In [1]: import numpy as np

In [2]: from numpy import linalg as LA

In [3]: np.set_printoptions(precision=4, suppress=True, linewidth=100)

In [4]: rnd = lambda a: np.round(a, 4) + 0

In [5]: feats = np.load("block19.npy")

In [6]: print(feats)
[[ 0.     -1.8    -0.3    -0.1    -2.      0.    ]
 [-0.7     0.6    -2.5     1.3    -0.5     0.1   ]
 [ 0.2     0.3     0.1    -0.6    -1.6     0.8   ]
 [-0.1     0.1     1.2    -1.2     0.2    -0.3   ]
 [-0.5     0.3    -0.6    -0.2     1.     -0.3   ]
 [-0.2     1.2    -0.8     1.2    -0.3     0.9   ]
 [-0.1307  0.0428  1.1996 -1.2061  0.3055 -0.2488]]

In [7]: vec = np.array([2, 2, 2, 0, 1, 1])

In [8]: rhs = feats @ vec

In [9]: print(rnd(rhs))
[-6.2    -5.6     0.4     2.3    -0.9     1.      2.2801]

In [10]: rng = np.random.default_rng(12118)

In [11]: rhs = rhs + 0.1 * rng.normal(size=7)

In [12]: print(rnd(rhs))
[-6.2904 -5.5651  0.3118  2.3634 -0.916   1.0174  2.1553]

In [13]: coef, *_ = LA.lstsq(feats, rhs)

In [14]: print(rnd(LA.norm(rhs - feats @ coef)))
0.1175

In [15]: A2 = feats / LA.norm(feats, axis=1, keepdims=True)

In [16]: G = A2 @ A2.T

In [17]: print(np.argwhere(np.triu(np.abs(G) > 0.95, 1)))
[[3 6]]

In [18]: print(rnd(np.degrees(np.arccos(np.clip(G[2, 1], -1, 1)))))
91.0892

In [19]: print((G - 2 * np.eye(7)).round(6).argmax(axis=1))
[2 5 0 6 1 1 3]

In [20]: print(rnd(G[2]))
[ 0.5162 -0.019   1.      0.0866 -0.6879  0.1772  0.0423]

In [21]: print((np.abs(G) > 0.9).astype(int))
[[1 0 0 0 0 0 0]
 [0 1 0 0 0 0 0]
 [0 0 1 0 0 0 0]
 [0 0 0 1 0 0 1]
 [0 0 0 0 1 0 0]
 [0 0 0 0 0 1 0]
 [0 0 0 1 0 0 1]]

In [22]: hat = feats @ LA.solve(feats.T @ feats, feats.T)

In [23]: print(np.allclose(hat @ hat, hat))
True

In [24]: print(rnd(hat @ feats[:, 5]))
[ 0.      0.1     0.8    -0.3    -0.3     0.9    -0.2488]

In [25]: print(rnd(np.diag(hat)))
[0.9949 0.9834 1.     0.5949 0.9574 0.9915 0.4779]

In [26]: A2 = np.c_[feats[:, :1] @ np.array([[3]]), np.array([3, 3, 4, 2, 5, 2, 4])]

In [27]: print(rnd(A2))
[[ 0.      3.    ]
 [-2.1     3.    ]
 [ 0.6     4.    ]
 [-0.3     2.    ]
 [-1.5     5.    ]
 [-0.6     2.    ]
 [-0.3921  4.    ]]

In [28]: print(LA.matrix_rank(A2))
2

In [29]: O, vecs = LA.qr(A2[:, :1])[0], LA.qr(A2[:, 1:])[0]

In [30]: sig = LA.svd(O.T @ vecs, compute_uv=False)

In [31]: print(rnd(sig))
[0.5871]

In [32]: print(rnd(np.degrees(np.arccos(sig.clip(0, 1)))))
[54.0487]

In [33]: arr = np.load("x.npy")

In [34]: print(rnd(arr))
[[ 2.      4.5529  4.2765]
 [ 2.      2.3704  3.1852]
 [ 2.      2.8293  3.4146]
 [ 2.     -2.2407  0.8797]
 [ 2.     -3.3761  0.3119]
 [ 2.     -3.3997  0.3001]
 [ 2.      0.8754  2.4377]
 [ 2.      1.4056  2.7028]
 [ 2.     -0.123   1.9385]
 [ 2.      1.1027  2.5513]]

In [35]: print(rnd(arr @ LA.pinv(arr) @ arr))
[[ 2.      4.5529  4.2765]
 [ 2.      2.3704  3.1852]
 [ 2.      2.8293  3.4146]
 [ 2.     -2.2407  0.8797]
 [ 2.     -3.3761  0.3119]
 [ 2.     -3.3997  0.3001]
 [ 2.      0.8754  2.4377]
 [ 2.      1.4056  2.7028]
 [ 2.     -0.123   1.9385]
 [ 2.      1.1027  2.5513]]

In [36]: print(rnd(np.trace(LA.pinv(arr) @ arr)))
2.0

In [37]: print(np.unique(arr.round(6), axis=0).shape)
(10, 3)

In [38]: r0 = np.array([-1, 2])

In [39]: print(rnd(np.correlate(arr[7], arr[8], "full")))
[3.877  2.4788 9.0665 2.4788 5.4056]

In [40]: print(rnd(arr.sum(axis=1)))
[10.8294  7.5557  8.2439  0.639  -1.0642 -1.0996  5.3132  6.1084  3.8155  5.654 ]

In [41]: print(np.count_nonzero(arr))
30

In [42]: print(rnd(LA.norm(arr)))
13.0718

In [43]: print(LA.matrix_rank(arr))
2

In [44]: LA.rank(arr)
Traceback (most recent call last):
  Cell In[44], line 1
    LA.rank(arr)
AttributeError: module 'numpy.linalg' has no attribute 'rank'


In [45]: Uu, sig, vt = LA.svd(arr)

In [46]: print(rnd(sig))
[11.1289  6.8571  0.    ]

In [47]: A2 = Uu[:, :2] @ np.diag(sig[:2]) @ vt[:2]

In [48]: print(LA.matrix_rank(arr, rtol=0.05))
2

In [49]: Uu, sig, vt = LA.svd(arr)

In [50]: vecs = vt[:(sig > 1e-8).sum()]

In [51]: vec = arr[4] + 4 * arr[2] + rng.integers(2) * np.eye(3)[2]

In [52]: print(rnd(vec))
[10.      7.941  14.9705]

In [53]: print(rnd(np.diag(vecs.T @ vecs)))
[0.5556 0.8889 0.5556]

In [54]: data = np.loadtxt("case9.csv", delimiter=",")

In [55]: print(data)
[[-12.  -6.  -1.   7.   8.   5.]
 [ -3.  -4.  -6.  -8.  -9.  -7.]
 [  0.   4.   4.   8.  -1.  -5.]
 [  4.   9.   7.  -7.   5.   8.]
 [  4.  -3.   9.  -9.   2.  -7.]
 [ -9.  -2.  -7.  -8.   3.  -3.]]

In [56]: O, Rm = LA.qr(data)

In [57]: print(O.shape, Rm.shape)
(6, 6) (6, 6)

In [58]: print(np.allclose(Rm.T @ Rm, data.T @ data))
True

In [59]: print(rnd(np.trace(O @ O.T)))
6.0

In [60]: print(rnd(O @ Rm))
[[-12.  -6.  -1.   7.   8.   5.]
 [ -3.  -4.  -6.  -8.  -9.  -7.]
 [  0.   4.   4.   8.  -1.  -5.]
 [  4.   9.   7.  -7.   5.   8.]
 [  4.  -3.   9.  -9.   2.  -7.]
 [ -9.  -2.  -7.  -8.   3.  -3.]]

In [61]: print(rnd(np.abs(np.diag(Rm))))
[16.3095 10.1151 11.6087 18.6978  7.9432  8.2287]

In [62]: r0 = np.array([2, -8, -4, -8]) + 0.5

In [63]: F = np.outer(r0, r0) / (r0 @ r0)

In [64]: print(rnd(F))
[[ 0.0477 -0.1431 -0.0668 -0.1431]
 [-0.1431  0.4294  0.2004  0.4294]
 [-0.0668  0.2004  0.0935  0.2004]
 [-0.1431  0.4294  0.2004  0.4294]]

In [65]: Uu, sig, vt = LA.svd(F)

In [66]: vecs = vt[:(sig > 1e-8).sum()]

In [67]: vec = F[3] + 4 * F[2] + rng.integers(2) * np.eye(4)[3]

In [68]: print(rnd(vec))
[-0.4103  1.2309  0.5744  2.2309]

In [69]: print(np.allclose(vecs.T @ vecs @ vec, vec))
False

In [70]: print(rnd(vecs.T @ vecs))
[[ 0.0477 -0.1431 -0.0668 -0.1431]
 [-0.1431  0.4294  0.2004  0.4294]
 [-0.0668  0.2004  0.0935  0.2004]
 [-0.1431  0.4294  0.2004  0.4294]]

In [71]: print(LA.matrix_rank(np.vstack([F, vec])))
2

In [72]: sig = 5 * 0.7 ** np.arange(8)

In [73]: O, _ = LA.qr(np.array([[0.7, -1.4, -1.0, -0.2, 0.1, 1.0, -0.3, -0.5],
    ...:     [-0.2, 0.5, 0.4, -1.0, 0.6, -0.3, -0.8, 1.3],
    ...:     [-0.8, 0.3, 1.2, -3.1, -0.2, -1.9, 0.0, -0.5],
    ...:     [0.6, 0.0, -1.2, 0.4, -0.6, 0.6, 1.2, 0.4],
    ...:     [0.6, -0.4, -1.3, -0.7, -0.8, -2.2, -1.9, -1.0],
    ...:     [1.3, 0.4, -1.0, -0.7, 0.8, 0.7, -0.2, 0.3],
    ...:     [-1.4, -1.2, 0.9, 1.4, -0.9, 0.0, 0.4, -0.7],
    ...:     [0.8, 0.2, -1.2, 0.7, 0.4, 0.6, -0.7, -0.8]]))

In [74]: X = rng.normal(size=(23, 8)) * sig @ O

In [75]: print(rnd(X))
[[-0.6046  0.4644 -0.7333 -0.5937 -1.5477 -0.5312  0.8278 -0.1635]
 [ 1.3586 -3.7589  0.5685 -2.5253 -0.2628  3.3935 -1.0741  0.3358]
 [-3.0152  3.9638 -1.0219  0.3757  2.5114  2.0839 -0.0306  2.0007]
 [-1.4791  2.9528 -0.4449  1.8078 -1.491  -0.768   1.7932 -0.791 ]
 [ 0.8724  1.6704 -2.218  -7.3366 -0.0198  4.1878 -2.3345  1.936 ]
 [ 1.2377 -2.4117  2.4159  1.4253  3.8772 -0.0643 -3.2252  0.4336]
 [ 2.088  -2.5908 -3.2051 -1.8939 -4.2909 -2.4503 -0.2739 -0.9764]
 [-3.816   6.6847 -3.5058 -0.9211 -5.7453  2.3509  5.7433  0.4329]
 [-0.5847  2.0591 -1.537  -1.338  -1.5286  0.3774  1.6945  0.7431]
 [ 0.264  -0.8271 -1.4372 -0.6095  1.0906  0.6049 -1.4054  1.3838]
 [ 0.7482 -0.8407  3.2551  4.116   5.921  -1.4338 -2.727   1.6713]
 [-2.1917  4.318  -3.5812 -2.1317 -4.3357  3.1591  3.1868  0.2507]
 [-0.0446 -2.891  -0.3917  2.5674 -2.5536 -1.6911  1.2555 -2.2233]
 [ 3.3068 -3.0584  0.6444 -0.8343 -3.0262 -3.0814  1.7459 -1.2324]
 [ 1.1357 -1.0261  2.8589  2.277   5.6726  0.0862 -3.6644  0.4678]
 [-1.5591  4.3233 -0.6426 -1.4111 -0.4436  2.3534  0.7415 -0.094 ]
 [ 1.0607 -1.0641  0.3498  1.8072  2.7488 -1.2073 -1.836   0.2878]
 [ 0.3968 -0.2159  0.0812 -1.4448 -2.2402 -1.0148  1.8689 -1.2003]
 [-0.2565  0.2302  0.8572  1.8752  4.4302 -1.7306 -2.6856  0.0206]
 [ 1.1184 -3.1575 -0.4389 -0.9622 -0.0773  0.5614 -0.89   -0.6807]
 [ 1.6167 -4.025   3.428   4.0476  0.8662 -1.024  -0.5784 -1.5283]
 [ 2.7784 -5.5407  1.1693  0.0119  2.0098 -0.1563 -4.1345 -1.539 ]
 [-0.5959  1.1153  0.1722 -2.283  -0.66   -1.0928  1.2922  0.6475]]

In [76]: t = np.radians(40)

In [77]: Rm = np.eye(8)

In [78]: Rm[4, 4] = Rm[6, 6] = np.cos(t)

In [79]: Rm[4, 6], Rm[6, 4] = -np.sin(t), np.sin(t)

In [80]: print(rnd(Rm))
[[ 1.      0.      0.      0.      0.      0.      0.      0.    ]
 [ 0.      1.      0.      0.      0.      0.      0.      0.    ]
 [ 0.      0.      1.      0.      0.      0.      0.      0.    ]
 [ 0.      0.      0.      1.      0.      0.      0.      0.    ]
 [ 0.      0.      0.      0.      0.766   0.     -0.6428  0.    ]
 [ 0.      0.      0.      0.      0.      1.      0.      0.    ]
 [ 0.      0.      0.      0.      0.6428  0.      0.766   0.    ]
 [ 0.      0.      0.      0.      0.      0.      0.      1.    ]]

In [81]: A2 = X @ Rm.T

In [82]: print(np.allclose(LA.norm(X, axis=1), LA.norm(A2, axis=1)))
True

In [83]: print(rnd(LA.det(Rm)), rnd(np.trace(Rm)))
1.0 7.5321

In [84]: print(np.allclose(X @ X.T, A2 @ A2.T))
True
